In [1]: import numpy as np

In [2]: np.set_printoptions(suppress=True, linewidth=120)

In [3]: def rd(a):
   ...:     return np.round(a, 1) + 0
   ...: 

In [4]: A = np.load("arr.npy")

In [5]: print(A)
[[-3  0  3  3  2  1 -1  1  1 -1]
 [ 0 -1  2 -1  2 -1 -3  0  2 -2]
 [ 0  0  0  1 -2  1 -3  3 -1 -2]
 [ 0  0  0  2 -1  0 -2  2 -2  3]
 [ 0  0  0  0  0  2  1 -3  3  0]
 [ 0  0  0  0  0 -2 -1  0 -3 -3]
 [ 0  0  0  0  0  0  0  3 -2  0]
 [ 0  0  0  0  0  0  0  3  2 -2]
 [ 0  0  0  0  0  0  0  0  1  3]
 [ 0  0  0  0  0  0  0  0  0 -1]]

In [6]: print(rd(np.trace(np.linalg.pinv(A) @ A)))
8.0

In [7]: print(np.abs(np.diag(np.linalg.qr(A)[1])) > 1e-9)
[ True  True False  True False  True False  True  True  True]

In [8]: print(np.linalg.lstsq(A[:-1].T, A[-1])[2])
8

In [9]: print(np.allclose(A[:-1].T @ np.linalg.lstsq(A[:-1].T, A[-1])[0], A[-1]))
True

In [10]: print(rd(np.sort(np.linalg.eigvals(A))))
[-3. -2. -1. -1.  0.  0.  0.  1.  2.  3.]

In [11]: print([int(np.linalg.matrix_rank(np.linalg.matrix_power(A, p))) for p in range(1, 11)])
[8, 7, 7, 7, 7, 7, 7, 7, 7, 7]

In [12]: print(A @ A)
[[  9   0  -9   0 -15   2 -11   6  -4   5]
 [  0   1  -2   1  -5   9   2 -11  15   6]
 [  0   0   0   2  -1  -6  -5   8   0  -7]
 [  0   0   0   4  -2  -2  -5   7  -1  -7]
 [  0   0   0   0   0  -4  -2  -6 -11   9]
 [  0   0   0   0   0   4   2  -3   5   0]
 [  0   0   0   0   0   0   0   9   4 -12]
 [  0   0   0   0   0   0   0   9   8   2]
 [  0   0   0   0   0   0   0   0   1   0]
 [  0   0   0   0   0   0   0   0   0   1]]
